>>> import numpy as np
>>> np.set_printoptions(suppress=True, linewidth=140)
>>> q, _ = np.linalg.qr(np.array([[-0.8, -1.5, -0.3], [-0.3, -0.8, 0.2], [0.0, 1.1, -0.9]]))
>>> F = q[:, :3]
>>> print(F.round(3))
[[-0.936  0.07  -0.344]
 [-0.351 -0.186  0.918]
 [ 0.     0.98   0.198]]
>>> x0 = np.array([-1, 2, -1])
>>> y = F @ x0
>>> print(y.round(3))
[ 1.42  -0.938  1.762]
>>> print(np.round(np.linalg.solve(F, y), 3))
[-1.  2. -1.]
>>> print(np.round(np.linalg.solve(F.T, F[1]), 3) + 0)
[0. 1. 0.]
>>> print(np.round(np.linalg.solve(F, -2 * y), 3))
[ 2. -4.  2.]
>>> rng = np.random.default_rng(780949)
>>> z = rng.permutation(3)
>>> print(z)
[0 2 1]
>>> B = F[z][:, z]
>>> print(B.round(3))
[[-0.936 -0.344  0.07 ]
 [ 0.     0.198  0.98 ]
 [-0.351  0.918 -0.186]]
>>> print(np.round(np.diag(B), 3))
[-0.936  0.198 -0.186]
>>> print(np.round((F + F.T) / 2, 3))
[[-0.936 -0.141 -0.172]
 [-0.141 -0.186  0.949]
 [-0.172  0.949  0.198]]
>>> assert F == F.T
Traceback (most recent call last):
  File "<python-input-18>", line 1, in <module>
    assert F == F.T
           ^^^^^^^^
ValueError: The truth value of an array with more than one element is ambiguous. Use a.any() or a.all()
>>> print(round(float(np.abs(np.linalg.eigvals(F)).max()), 3))
1.0
>>> print(np.round(np.linalg.det(F), 3))
1.0
>>> print(np.allclose(F, F.T))
False
>>> print(np.round(np.trace(F), 3))
-0.924
>>> print(np.allclose(F @ F.T, F.T @ F))
True
>>> np.linalg.determinant(F)
Traceback (most recent call last):
  File "<python-input-24>", line 1, in <module>
    np.linalg.determinant(F)
    ^^^^^^^^^^^^^^^^^^^^^
AttributeError: module 'numpy.linalg' has no attribute 'determinant'
>>> arr = np.load("w.npy")
>>> print(arr.round(3))
[[0.2   0.3   0.1   0.3   0.1   0.   ]
 [0.08  0.24  0.16  0.2   0.16  0.16 ]
 [0.067 0.067 0.2   0.133 0.333 0.2  ]
 [0.188 0.188 0.312 0.125 0.    0.188]
 [0.1   0.25  0.2   0.1   0.25  0.1  ]
 [0.154 0.154 0.231 0.077 0.231 0.154]]
>>> print(np.round(np.sort(np.abs(np.linalg.eigvals(arr))), 3))
[0.038 0.141 0.141 0.176 0.193 1.   ]
>>> print(round(float(np.abs(np.linalg.eigvals(arr)).max()), 3))
1.0
>>> z = rng.permutation(6)
>>> print(z)
[4 0 1 2 5 3]
>>> B = arr[z][:, z]
>>> print(np.allclose(B, arr))
False
>>> print(round(np.linalg.det(B), 3), round(np.linalg.det(arr[z]), 3))
-0.0 0.0
>>> print(B.round(3))
[[0.25  0.1   0.25  0.2   0.1   0.1  ]
 [0.1   0.2   0.3   0.1   0.    0.3  ]
 [0.16  0.08  0.24  0.16  0.16  0.2  ]
 [0.333 0.067 0.067 0.2   0.2   0.133]
 [0.231 0.154 0.154 0.231 0.154 0.077]
 [0.    0.188 0.188 0.312 0.188 0.125]]
>>> print(np.round(np.diag(B), 3))
[0.25  0.2   0.24  0.2   0.154 0.125]
>>> print(round(np.trace(B), 3))
1.169
>>> feats = np.load("out3.npy")
>>> print(feats)
[[ 1 -1  1 -1]
 [ 1  0  0  0]
 [ 1  1  1  1]
 [ 1  2  4  8]]
>>> t3 = np.stack([feats, -2 * feats, feats[::-1]])
>>> print((t3 @ feats.T).shape)
(3, 4, 4)
>>> print(t3.shape)
(3, 4, 4)
>>> print(np.round(np.linalg.norm(t3, axis=(1, 2)), 3))
[ 9.695 19.391  9.695]
>>> print(np.linalg.matrix_rank(t3))
[4 4 4]
>>> print(np.einsum("bij,cij->bc", t3, t3))
[[  94 -188   -8]
 [-188  376   16]
 [  -8   16   94]]
>>> proj = np.triu(np.array([[1, 1, 2, 2], [0, 1, 2, 2], [0, 1, 1, 2], [0, 2, 1, 2]]), 1) + np.eye(4)
>>> B = proj @ feats @ np.linalg.inv(proj)
>>> print(proj @ feats - feats @ proj)
[[  5.   5.  10.  16.]
 [  4.   5.   8.  16.]
 [  2.   3.   4.  10.]
 [  0.  -1.  -6. -14.]]
>>> print(np.trace(B), np.trace(feats))
10.0 10
>>> q, V = np.linalg.qr(feats[:, :3])[0], np.linalg.qr(feats[:, 3:])[0]
>>> sigma = np.linalg.svd(q.T @ V, compute_uv=False)
>>> print(sigma.round(3))
[0.986]
>>> print(np.round(np.degrees(np.arccos(sigma.clip(0, 1))), 3))
[9.506]
>>> print((sigma > 0.9).sum())
1
>>> z = rng.permutation(4)
>>> B = feats[:, z] * rng.choice([-1, 1], 4)
>>> print(B)
[[ 1 -1  1 -1]
 [ 0  0  0 -1]
 [ 1  1 -1 -1]
 [ 4  2 -8 -1]]
>>> U, _, Vt = np.linalg.svd(feats.T @ B)
>>> print(np.round(U @ Vt, 3) + 0)
[[ 0.  0.  0. -1.]
 [ 0.  1.  0.  0.]
 [ 1.  0.  0.  0.]
 [ 0.  0. -1.  0.]]
>>> print(np.round(np.linalg.lstsq(feats, B)[0], 3) + 0)
[[ 0.  0.  0. -1.]
 [ 0.  1.  0.  0.]
 [ 1.  0.  0.  0.]
 [ 0.  0. -1.  0.]]
>>> t3 = np.stack([B, 5 * B, B[::-1]])
>>> print(np.einsum("bij,cij->bc", t3, t3))
[[  94  470   -8]
 [ 470 2350  -40]
 [  -8  -40   94]]
>>> print(np.round(np.linalg.det(t3), 3))
[  12. 7500.   12.]
>>> print(t3.sum(axis=0))
[[ 10  -4  -2  -7]
 [  1   1  -1  -7]
 [  6   6  -6  -7]
 [ 25  11 -47  -7]]
>>> A = np.loadtxt("data.csv", delimiter=",")
>>> print(A)
[[  6.   9.  12.   9.  15.]
 [ 14.  21.  28.  21.  35.]
 [-16. -24. -32. -24. -40.]
 [  4.   6.   8.   6.  10.]]
>>> def softmax(z):
...     e = np.exp(z - z.max(axis=-1, keepdims=True))
...     return e / e.sum(axis=-1, keepdims=True)
... 
>>> print(np.round(softmax(A[1]), 3) + 0)
[0.    0.    0.001 0.    0.999]
>>> print(np.round(softmax(A[1] + 4), 3) + 0)
[0.    0.    0.001 0.    0.999]
>>> print(np.round(softmax(10 * A[1]), 3) + 0)
[0. 0. 0. 0. 1.]
>>> print(np.round(softmax(A).sum(axis=1), 3))
[1. 1. 1. 1.]
>>> S = A @ A.T / np.sqrt(5)
>>> print(np.round(softmax(S), 3) + 0)
[[0. 1. 0. 0.]
 [0. 1. 0. 0.]
 [0. 0. 1. 0.]
 [0. 1. 0. 0.]]
>>> print(softmax(S).round(6).argmax(axis=1))
[1 1 2 1]
>>> print(np.round(softmax(S + np.triu(np.full(S.shape, -np.inf), 1)), 3) + 0)
[[1. 0. 0. 0.]
 [0. 1. 0. 0.]
 [0. 0. 1. 0.]
 [0. 1. 0. 0.]]
>>> print(softmax(S)[1] @ A)
[14. 21. 28. 21. 35.]
>>> print(np.diff(A, axis=0))
[[  8.  12.  16.  12.  20.]
 [-30. -45. -60. -45. -75.]
 [ 20.  30.  40.  30.  50.]]
>>> print(A - A[0])
[[  0.   0.   0.   0.   0.]
 [  8.  12.  16.  12.  20.]
 [-22. -33. -44. -33. -55.]
 [ -2.  -3.  -4.  -3.  -5.]]
>>> print(A.sum(axis=0))
[ 8. 12. 16. 12. 20.]
>>> print(np.linalg.matrix_rank(A, rtol=0.1))
1
>>> print(np.linalg.cond(A) > 100)
True
>>> print(np.argsort(-np.linalg.norm(A, axis=0).round(6), kind="stable")[:3])
[4 2 1]
>>> w1 = np.array([[0, -1, -1], [-1, 2, 0], [-1, 1, 0], [-2, 0, -1], [1, -1, 1]])
>>> b = np.array([0, 2, 0])
>>> H = np.maximum(A @ w1 + b, 0)
>>> print(H)
[[ 0. 11.  0.]
 [ 0. 23.  0.]
 [64.  0.  0.]
 [ 0.  8.  0.]]
>>> print((H > 0).mean(axis=0))
[0.25 0.75 0.  ]
>>> C = np.array([[-5, 0], [-1, -5], [-2, -5]])
>>> print((H @ C).round(6).argmax(axis=1))
[0 0 1 0]
>>> J = np.load("sample5.npy")
>>> print(J)
[[0 0 0 1]
 [1 0 0 0]
 [0 0 1 0]
 [0 1 0 0]]
>>> x0 = np.array([5, -6, -3, -5])
>>> y = J @ x0
>>> print(y)
[-5  5 -3 -6]
>>> print(np.round(np.linalg.solve(J, 2 * y), 3))
[ 10. -12.  -6. -10.]
>>> print(np.round(np.linalg.solve(J.T, J[3]), 3))
[0. 0. 0. 1.]
>>> print((J != 0).astype(int))
[[0 0 0 1]
 [1 0 0 0]
 [0 0 1 0]
 [0 1 0 0]]
>>> print(np.round(np.sort(np.linalg.eigvals(J).real), 3))
[-0.5 -0.5  1.   1. ]
>>> print((np.linalg.matrix_power((J != 0) + (J.T != 0) + np.eye(4), 4) > 0).astype(int))
[[1 1 0 1]
 [1 1 0 1]
 [0 0 1 0]
 [1 1 0 1]]
>>> print(J @ J)
[[0 1 0 0]
 [0 0 0 1]
 [0 0 1 0]
 [1 0 0 0]]
>>> data = np.array([[0.0, -9.0], [-9.0, 0.0]])
>>> print(data.T @ data)
[[81.  0.]
 [ 0. 81.]]
>>> print(np.round(np.linalg.svd(data, compute_uv=False), 3))
[9. 9.]
>>> print(np.round(np.linalg.pinv(data), 3))
[[ 0.    -0.111]
 [-0.111  0.   ]]
>>> x0 = np.array([8, -2])
>>> a = np.maximum(data @ x0, 0)
>>> print(np.flatnonzero(a > 1e-9))
[0]
>>> print(np.maximum(data @ (3 * x0), 0))
[54.  0.]
>>> print(data * (a > 1e-9)[:, None])
[[ 0. -9.]
 [-0.  0.]]
>>> print(data.T @ a)
[   0. -162.]
>>> print(np.round(np.tanh(data @ x0), 3))
[ 1. -1.]
>>> m1 = np.loadtxt("block2.csv", delimiter=",")
>>> print(m1)
[[-3. -2. -1.]
 [ 0.  1.  2.]
 [ 3.  4.  5.]]
>>> print(np.kron(np.eye(2, dtype=int), m1))
[[-3. -2. -1. -0. -0. -0.]
 [ 0.  1.  2.  0.  0.  0.]
 [ 3.  4.  5.  0.  0.  0.]
 [-0. -0. -0. -3. -2. -1.]
 [ 0.  0.  0.  0.  1.  2.]
 [ 0.  0.  0.  3.  4.  5.]]
>>> print(round(float(np.linalg.det(m1.T)), 3))
0.0
>>> print(round(float(np.linalg.det(2 * m1)), 3), round(np.linalg.det(m1), 3))
0.0 0.0
>>> print(np.round(np.trace(np.linalg.pinv(m1) @ m1), 3))
2.0
>>> print(np.allclose(m1[:-1].T @ np.linalg.lstsq(m1[:-1].T, m1[-1])[0], m1[-1]))
True
>>> print(np.trace(m1))
3.0
>>> print((m1 - m1.T) / 2)
[[ 0. -1. -2.]
 [ 1.  0. -1.]
 [ 2.  1.  0.]]
>>> print(np.allclose(m1 @ m1.T, m1.T @ m1))
False
>>> print(round(float(np.abs(np.linalg.eigvals(m1)).max()), 3))
6.0
>>> print((m1 + m1.T) / 2)
[[-3. -1.  1.]
 [-1.  1.  3.]
 [ 1.  3.  5.]]
>>> m1.inv()
Traceback (most recent call last):
  File "<python-input-123>", line 1, in <module>
    m1.inv()
    ^^^^^^
AttributeError: 'numpy.ndarray' object has no attribute 'inv'
>>> X = np.load("x.npy")
>>> print(X)
[[ 5  5  5  5  5  5]
 [ 5 10 10 10 10 10]
 [ 5 10 15 15 15 15]
 [ 5 10 15 20 20 20]
 [ 5 10 15 20 25 25]
 [ 5 10 15 20 25 30]]
>>> B = np.linalg.inv(X)
>>> print((np.abs(B) > 1e-9).astype(int))
[[1 1 0 0 0 0]
 [1 1 1 0 0 0]
 [0 1 1 1 0 0]
 [0 0 1 1 1 0]
 [0 0 0 1 1 1]
 [0 0 0 0 1 1]]
>>> print(np.allclose(B, X.T))
False
>>> z = rng.permutation(6)
>>> B = X[:, z] * rng.choice([-1, 1], 6)
>>> print(B)
[[ -5  -5  -5   5  -5   5]
 [-10  -5 -10  10 -10  10]
 [-10  -5 -15  15 -15  15]
 [-10  -5 -20  20 -15  20]
 [-10  -5 -25  20 -15  25]
 [-10  -5 -25  20 -15  30]]
>>> U, _, Vt = np.linalg.svd(X.T @ B)
>>> print(np.round(np.linalg.lstsq(X, B)[0], 3) + 0)
[[ 0. -1.  0.  0.  0.  0.]
 [-1.  0.  0.  0.  0.  0.]
 [ 0.  0.  0.  0. -1.  0.]
 [ 0.  0.  0.  1.  0.  0.]
 [ 0.  0. -1.  0.  0.  0.]
 [ 0.  0.  0.  0.  0.  1.]]
>>> print(np.round(U @ Vt, 3) + 0)
[[ 0. -1.  0.  0.  0.  0.]
 [-1.  0.  0.  0.  0.  0.]
 [ 0.  0.  0.  0. -1.  0.]
 [ 0.  0.  0.  1.  0.  0.]
 [ 0.  0. -1.  0.  0.  0.]
 [ 0.  0.  0.  0.  0.  1.]]
>>> x0 = np.array([0, 3, 0, -1, 0, 2])
>>> y = B @ x0
>>> b, lr = np.zeros(6), 1 / np.linalg.norm(B, 2) ** 2
>>> for i in range(250):
...     b -= lr * B.T @ (B @ b - y)
...     if i % 50 == 0: print(i, round(np.linalg.norm(B @ b - y), 3))
... 
0 23.161
50 12.901
100 8.265
150 6.417
200 5.716
>>> print(round(np.linalg.cond(B), 3))
64.886
